>>> import numpy as np
>>> import numpy.linalg as la
>>> np.set_printoptions(suppress=True, linewidth=140)
>>> W0 = np.load("w.npy")
>>> W0
array([[-1.452, -1.509,  2.303],
       [-1.14 , -0.868,  1.267],
       [-0.538, -0.652,  0.747],
       [-0.845, -2.127,  1.981],
       [-2.518, -2.458,  3.322],
       [-3.435, -3.134,  5.048],
       [ 1.88 ,  1.635, -2.461],
       [ 0.722,  0.687, -0.276],
       [-0.279, -0.46 , -0.117],
       [-2.317, -3.12 ,  4.145],
       [ 1.727,  1.716, -2.481],
       [ 1.95 ,  1.788, -1.94 ],
       [-5.13 , -4.095,  7.219],
       [ 0.366, -0.443,  0.381],
       [-3.655, -3.769,  5.53 ],
       [ 1.405,  1.048, -2.317],
       [-1.104, -1.21 ,  1.832],
       [ 3.74 ,  3.881, -5.177],
       [ 2.378,  2.282, -3.749],
       [-2.92 , -3.271,  5.071],
       [-0.68 , -0.354,  0.791]])
>>> Ac = W0 - W0.mean(axis=0)
>>> Uu, sigma, VT = la.svd(Ac, full_matrices=False)
>>> np.round(np.abs(VT[-1]), 3)
array([0.7  , 0.272, 0.661])
>>> la.matrix_rank(Ac)
np.int64(3)
>>> np.searchsorted(np.cumsum(sigma ** 2) / (sigma ** 2).sum(), 0.9) + 1
np.int64(1)
>>> np.abs(Uu[:, 0]).argmax()
np.int64(17)
>>> np.abs(VT[0]).argmax()
np.int64(2)
>>> np.round(Ac.mean(axis=0), 3) + 0
array([0., 0., 0.])
>>> dist = la.norm(W0[:, None] - W0[None], axis=-1)
>>> np.unravel_index(dist.round(6).argmax(), dist.shape)
(np.int64(12), np.int64(17))
>>> (dist + 1e9 * np.eye(21)).round(6).argmin(axis=1)
array([16, 16, 20,  0,  9, 19, 10, 13, 13,  4,  6,  6, 14,  8,  5, 10,  0, 18,  6,  5,  2])
>>> rng = np.random.default_rng(739494)
>>> lab = rng.permutation(3)
>>> A2 = W0[:, lab] * rng.choice([-1, 1], 3)
>>> A2
array([[-1.509, -1.452, -2.303],
       [-0.868, -1.14 , -1.267],
       [-0.652, -0.538, -0.747],
       [-2.127, -0.845, -1.981],
       [-2.458, -2.518, -3.322],
       [-3.134, -3.435, -5.048],
       [ 1.635,  1.88 ,  2.461],
       [ 0.687,  0.722,  0.276],
       [-0.46 , -0.279,  0.117],
       [-3.12 , -2.317, -4.145],
       [ 1.716,  1.727,  2.481],
       [ 1.788,  1.95 ,  1.94 ],
       [-4.095, -5.13 , -7.219],
       [-0.443,  0.366, -0.381],
       [-3.769, -3.655, -5.53 ],
       [ 1.048,  1.405,  2.317],
       [-1.21 , -1.104, -1.832],
       [ 3.881,  3.74 ,  5.177],
       [ 2.282,  2.378,  3.749],
       [-3.271, -2.92 , -5.071],
       [-0.354, -0.68 , -0.791]])
>>> Uu, _, VT = la.svd(W0.T @ A2)
>>> lab
array([1, 0, 2])
>>> np.round(la.lstsq(W0, A2)[0], 3) + 0
array([[ 0.,  1.,  0.],
       [ 1.,  0.,  0.],
       [ 0.,  0., -1.]])
>>> A = np.load("sample11.npy")
>>> A
array([[11.573, -1.919, -7.837],
       [ 7.849, -1.948,  0.662],
       [ 7.635, -1.958,  0.88 ],
       [ 7.211, -1.975,  1.257],
       [ 7.167, -1.977,  1.292],
       [ 5.806, -1.999,  2.078],
       [ 4.815, -1.966,  2.317],
       [-0.123,  0.162, -0.159],
       [-0.168,  0.225, -0.219],
       [-0.503,  0.791, -0.722],
       [-0.861,  1.729, -1.43 ],
       [-0.799,  6.918, -3.583],
       [-0.606,  7.805, -3.753],
       [-0.086,  9.72 , -3.981],
       [ 0.047, 10.149, -4.009],
       [ 1.583, 14.315, -3.919],
       [ 1.806, 14.848, -3.866],
       [ 4.594, 20.813, -2.774],
       [ 7.341, 25.988, -1.223]])
>>> lab = A[:, 0] > np.median(A[:, 0])
>>> u = A[lab].mean(axis=0) - A[~lab].mean(axis=0)
>>> round((((A - A.mean(axis=0)) @ u > 0) == lab).mean(), 3)
np.float64(0.895)
>>> lab.astype(int)
array([1, 1, 1, 1, 1, 1, 1, 0, 0, 0, 0, 0, 0, 0, 0, 0, 0, 1, 1])
>>> np.argsort(-np.abs(u).round(6), kind="stable")
array([0, 1, 2])
